>>> import numpy as np
>>> from numpy import linalg as LA
>>> np.set_printoptions(precision=2, suppress=True, linewidth=100, sign=" ")
>>> m1 = np.load("run17.npy")
>>> print(m1)
[[ 0.04  0.34  0.31  0.22  0.19  0.25 -0.59  0.45 -0.02  0.09 -0.11 -0.06]
 [-0.07 -1.05 -1.29 -0.45 -0.69 -0.73  1.26 -0.82  0.1  -0.32  0.42  0.04]
 [ 0.24 -0.2  -1.82  1.   -0.62  0.06 -2.42  2.54  0.2  -0.26  0.46 -0.68]
 [ 0.01 -0.51 -0.9  -0.03 -0.42 -0.32  0.15  0.07  0.08 -0.19  0.27 -0.1 ]
 [-0.12 -1.02 -0.93 -0.66 -0.57 -0.75  1.77 -1.35  0.06 -0.27  0.33  0.18]
 [ 0.15 -1.35 -3.15  0.45 -1.35 -0.75 -0.9   1.5   0.3  -0.6   0.9  -0.6 ]
 [-0.21 -0.49  0.5  -0.97  0.02 -0.48  2.45 -2.27 -0.08 -0.01 -0.07  0.5 ]]
>>> Uu, sv, Vt = LA.svd(m1)
>>> vecs = Vt[:(sv > 1e-8).sum()]
>>> rng = np.random.default_rng(629289)
>>> x0 = m1[6] + -1 * m1[5] + rng.integers(2) * np.eye(12)[3]
>>> print(x0)
[-0.36  0.86  3.65 -1.42  1.37  0.27  3.35 -3.77 -0.38  0.59 -0.97  1.1 ]
>>> print(round(float(LA.norm(x0 - vecs.T @ vecs @ x0)), 2))
0.0
>>> print(np.unique(m1.round(6), axis=0).shape)
(7, 12)
>>> print(m1 @ LA.pinv(m1) @ m1)
[[ 0.04  0.34  0.31  0.22  0.19  0.25 -0.59  0.45 -0.02  0.09 -0.11 -0.06]
 [-0.07 -1.05 -1.29 -0.45 -0.69 -0.73  1.26 -0.82  0.1  -0.32  0.42  0.04]
 [ 0.24 -0.2  -1.82  1.   -0.62  0.06 -2.42  2.54  0.2  -0.26  0.46 -0.68]
 [ 0.01 -0.51 -0.9  -0.03 -0.42 -0.32  0.15  0.07  0.08 -0.19  0.27 -0.1 ]
 [-0.12 -1.02 -0.93 -0.66 -0.57 -0.75  1.77 -1.35  0.06 -0.27  0.33  0.18]
 [ 0.15 -1.35 -3.15  0.45 -1.35 -0.75 -0.9   1.5   0.3  -0.6   0.9  -0.6 ]
 [-0.21 -0.49  0.5  -0.97  0.02 -0.48  2.45 -2.27 -0.08 -0.01 -0.07  0.5 ]]
>>> print(np.abs(np.diag(LA.qr(m1)[1])) > 1e-9)
[ True  True False False False False False]
>>> idx = rng.integers(0, 3, 8)
>>> data = np.array([[1, 0, 2, 0, 0, 0, 0, 1],
...     [-1, -2, -1, 1, 0, 1, -1, 2],
...     [-1, -2, -1, 2, -2, 1, -1, 1],
...     [0, -2, 1, 0, -1, 0, 1, 0],
...     [2, 1, -1, 2, -1, 1, 0, 0],
...     [-1, 0, 0, 1, -1, -2, -2, 1],
...     [-2, -1, 2, -1, -1, 2, -2, -2],
...     [1, 0, -1, -2, 1, 0, 1, 0]]) * (idx[:, None] == idx)
>>> print(data)
[[ 1  0  0  0  0  0  0  0]
 [ 0 -2 -1  0  0  0  0  2]
 [ 0 -2 -1  0 -2  0  0  1]
 [ 0  0  0  0  0  0  1  0]
 [ 0  1 -1  0 -1  0  0  0]
 [-1  0  0  0  0 -2  0  0]
 [ 0  0  0 -1  0  0 -2  0]
 [ 0  0 -1  0  1  0  0  0]]
>>> u = np.array([-2, 4, -2])
>>> print(np.cross(data[3, :3], data[2, :3]))
[ 0  0  0]
>>> print(np.convolve(data[3], u))
[ 0  0  0  0  0  0 -2  4 -2  0]
>>> print(np.array([np.convolve(row, u, "same") for row in data]))
[[ 4 -2  0  0  0  0  0  0]
 [ 4 -6  0  2  0  0 -4  8]
 [ 4 -6  0  6 -8  4 -2  4]
 [ 0  0  0  0  0 -2  4 -2]
 [-2  6 -6  4 -4  2  0  0]
 [-4  2  0  0  4 -8  4  0]
 [ 0  0  2 -4  2  4 -8  4]
 [ 0  2 -4  0  4 -2  0  0]]
>>> x0 = np.array([3, 3, 3, 1, 0, 1, 1, 3])
>>> y = data @ x0
>>> b, lr = np.zeros(8), 1 / LA.norm(data, 2) ** 2
>>> for i in range(15):
...     b -= lr * data.T @ (data @ b - y)
...     if i % 5 == 0: print(i, round(LA.norm(data @ b - y), 2))
... 
0 5.74
5 3.15
10 2.62
>>> print(b)
[ 2.15  1.46  1.88  0.57  0.3   1.52  1.18  0.37]
>>> print(round(LA.cond(data), 2))
9.81
>>> q, vecs = LA.qr(data[:, :6])[0], LA.qr(data[:, 6:])[0]
>>> sv = LA.svd(q.T @ vecs, compute_uv=False)
>>> print((sv > 0.9).sum())
1
>>> mat = np.loadtxt("x.csv", delimiter=",")
>>> print(mat)
[[-13.46 -15.32 -24.73 -59.76 -30.81  28.84  -4.11  -4.    11.21 -11.6  -13.52 -36.33  -3.83]
 [-11.57 -12.93 -20.37 -51.91 -26.65  24.82  -4.42  -3.95   8.51 -10.18 -11.79 -30.51  -3.26]
 [ -6.01  -5.92  -8.68 -28.87 -14.6   13.54  -4.45  -3.3    1.47  -5.69  -6.38 -13.95  -1.79]
 [ -5.32  -5.05  -7.38 -25.99 -13.11  12.2   -4.32  -3.15   0.73  -5.09  -5.66 -11.97  -1.64]
 [ -4.07  -3.5   -5.17 -20.77 -10.44   9.83  -3.99  -2.81  -0.49  -3.97  -4.32  -8.47  -1.38]
 [ -3.52  -2.83  -4.26 -18.48  -9.27   8.8   -3.79  -2.63  -0.96  -3.47  -3.73  -6.98  -1.27]
 [ -2.97  -2.15  -3.39 -16.13  -8.08   7.77  -3.55  -2.43  -1.4   -2.94  -3.11  -5.49  -1.17]
 [ -0.66   0.46  -0.49  -5.95  -3.01   3.48  -1.81  -1.16  -2.27  -0.6   -0.39   0.09  -0.77]
 [ -0.31   0.76  -0.22  -4.18  -2.14   2.72  -1.33  -0.84  -2.09  -0.21   0.03   0.74  -0.69]
 [ -0.15   0.86  -0.14  -3.3   -1.71   2.33  -1.06  -0.66  -1.92  -0.03   0.22   0.97  -0.64]
 [ -0.07   0.9   -0.1   -2.75  -1.44   2.07  -0.87  -0.54  -1.77   0.07   0.32   1.06  -0.6 ]
 [  0.04   0.88  -0.08  -1.94  -1.05   1.66  -0.6   -0.37  -1.48   0.19   0.42   1.1   -0.52]
 [  0.09   0.83  -0.07  -1.5   -0.82   1.4   -0.43  -0.27  -1.27   0.23   0.45   1.05  -0.46]
 [  0.09   0.83  -0.07  -1.48  -0.81   1.39  -0.43  -0.26  -1.25   0.23   0.45   1.05  -0.46]
 [  0.1    0.8   -0.08  -1.32  -0.73   1.29  -0.37  -0.22  -1.16   0.24   0.45   1.01  -0.43]
 [  0.11   0.68  -0.08  -0.93  -0.53   1.01  -0.23  -0.14  -0.91   0.25   0.42   0.87  -0.36]
 [ -0.13  -0.47   0.16   0.28   0.2   -0.57  -0.06  -0.04   0.41  -0.26  -0.38  -0.57   0.24]
 [ -0.2   -0.71   0.27   0.39   0.3   -0.86  -0.13  -0.08   0.58  -0.41  -0.58  -0.85   0.36]
 [ -0.6   -1.99   1.18   0.82   0.76  -2.48  -0.79  -0.47   1.2   -1.3   -1.81  -2.21   1.07]
 [ -0.67  -2.22   1.41   0.9    0.85  -2.8   -0.96  -0.56   1.26  -1.48  -2.05  -2.43   1.21]
 [ -0.82  -2.71   1.93   1.06   1.05  -3.51  -1.36  -0.79   1.36  -1.87  -2.57  -2.86   1.52]
 [ -0.83  -2.72   1.94   1.07   1.06  -3.52  -1.36  -0.8    1.36  -1.87  -2.58  -2.87   1.53]
 [ -0.99  -3.25   2.6    1.27   1.3   -4.33  -1.85  -1.08   1.4   -2.31  -3.17  -3.3    1.87]
 [ -1.39  -4.6    4.69   1.96   2.05  -6.68  -3.36  -1.94   1.24  -3.53  -4.77  -4.19   2.86]
 [ -2.32  -8.63  14.9    6.16   5.87 -16.59 -10.21  -5.8   -1.58  -7.91 -10.47  -4.9    6.77]
 [ -2.54 -13.66  39.22  18.89  15.84 -38.02 -25.1  -14.03 -11.44 -15.33 -20.03  -0.02  14.51]
 [ -2.41 -14.51  45.29  22.4   18.45 -43.22 -28.66 -15.99 -14.15 -16.91 -22.05   1.79  16.32]
 [ -2.23 -15.28  51.5   26.07  21.14 -48.5  -32.27 -17.96 -16.98 -18.45 -24.02   3.78  18.13]]
>>> Uu, sv, Vt = LA.svd(mat)
>>> print(np.argmax(sv[:-1] / (sv[1:] + 1e-6)) + 1)
3
>>> print(sv.round(2) + 0)
[ 175.66  108.36   19.99    0.      0.      0.      0.      0.      0.      0.      0.      0.
    0.  ]
>>> Y = Uu[:, :3] @ np.diag(sv[:3]) @ Vt[:3]
>>> print(round(float(np.abs(mat - Y).max()), 2))
0.0
>>> print(round(LA.norm(mat - Y, 2), 2), round(sv[3], 2))
0.0 0.0
>>> rank = LA.matrix_rank(mat)
>>> print(rank)
3
>>> null = LA.svd(mat)[2][rank:].T
>>> print([int(LA.matrix_rank(mat[:i])) for i in range(1, len(mat) + 1)])
[1, 2, 3, 3, 3, 3, 3, 3, 3, 3, 3, 3, 3, 3, 3, 3, 3, 3, 3, 3, 3, 3, 3, 3, 3, 3, 3, 3]
>>> Xc = mat - mat.mean(axis=0)
>>> vecs = LA.svd(Xc)[2][:3]
>>> Y = Xc - Xc @ vecs.T @ vecs
>>> print(np.diag(vecs.T @ vecs))
[ 0.04  0.18  0.33  0.56  0.15  0.34  0.25  0.09  0.34  0.1   0.17  0.42  0.05]
>>> print(round(LA.norm(Y) / LA.norm(Xc), 2))
0.0
>>> print((Xc @ vecs.T).std(axis=0))
[ 33.19  15.72   3.68]
>>> Y = np.array([[0, 2, -1, 3, -2, 2, -3, 2, -2, -2, 0, 1, 2],
...     [-3, -1, -1, 1, 0, 3, -3, -1, -1, -1, -1, 2, -1],
...     [-1, -3, 2, -1, 0, -1, 0, 0, -1, 2, 3, 2, -2],
...     [-3, -3, -3, 0, 1, 2, -2, 2, 2, 3, 3, 0, 1],
...     [1, 2, 1, -1, -1, 3, 2, 2, 3, 2, -1, 1, -1],
...     [0, -1, 3, 1, 2, -3, 1, -1, 1, -3, 0, 3, -2],
...     [3, 1, 2, 1, -2, -3, 3, 2, 2, -3, -1, -2, 0],
...     [-1, -3, 1, -2, 1, 3, 3, 2, 2, -3, -3, -1, -1],
...     [3, 0, 1, -2, 1, -1, 2, 0, -2, 1, 1, 3, 3],
...     [-1, 3, 1, -1, -1, 3, 0, -1, 0, -3, -1, -2, -2],
...     [0, -3, -1, 1, 1, -3, 2, 2, 1, -1, 2, 3, 2],
...     [-1, 1, -3, 0, 0, 1, 0, 1, 3, -2, 3, 1, -3],
...     [3, 3, -3, 1, -1, 0, -3, 1, 1, 0, 2, -3, -2]])
>>> E = Y.T @ Y
>>> print(E)
[[ 50  28  12   0 -10 -30  20   6  -1  -4  -3 -11  10]
 [ 28  66  -6   9 -25  14 -15  -5  -2 -13 -11 -29 -10]
 [ 12  -6  51 -11   3 -20  35 -11  -8 -13 -25  10  -2]
 [  0   9 -11  25  -8  -9 -21   4  -4 -11   5   1   4]
 [-10 -25   3  -8  19  -9   8  -6   1   5   5  17   2]
 [-30  14 -20  -9  -9  74 -24   6   6   3 -16 -14 -13]
 [ 20 -15  35 -21   8 -24  62   9  19 -14 -17   8   4]
 [  6  -5 -11   4  -6   6   9  29  20  -3   7  -1   6]
 [ -1  -2  -8  -4   1   6  19  20  43  -9   4  -9 -21]
 [ -4 -13 -13 -11   5   3 -14  -3  -9  64  22   6  16]
 [ -3 -11 -25   5   5 -16 -17   7   4  22  49  16  -2]
 [-11 -29  10   1  17 -14   8  -1  -9   6  16  56  12]
 [ 10 -10  -2   4   2 -13   4   6 -21  16  -2  12  46]]
>>> def softmax(z):
...     e = np.exp(z - z.max(axis=-1, keepdims=True))
...     return e / e.sum(axis=-1, keepdims=True)
... 
>>> print(softmax(E).sum(axis=1))
[ 1.  1.  1.  1.  1.  1.  1.  1.  1.  1.  1.  1.  1.]
>>> scores = E @ E.T / np.sqrt(13)
>>> print(softmax(scores)[1] @ E)
[ 28.  66.  -6.   9. -25.  14. -15.  -5.  -2. -13. -11. -29. -10.]
>>> print(softmax(scores).round(6).argmax(axis=1))
[  0   1   2   3  11   5   6   7   8   9  10  11  12]
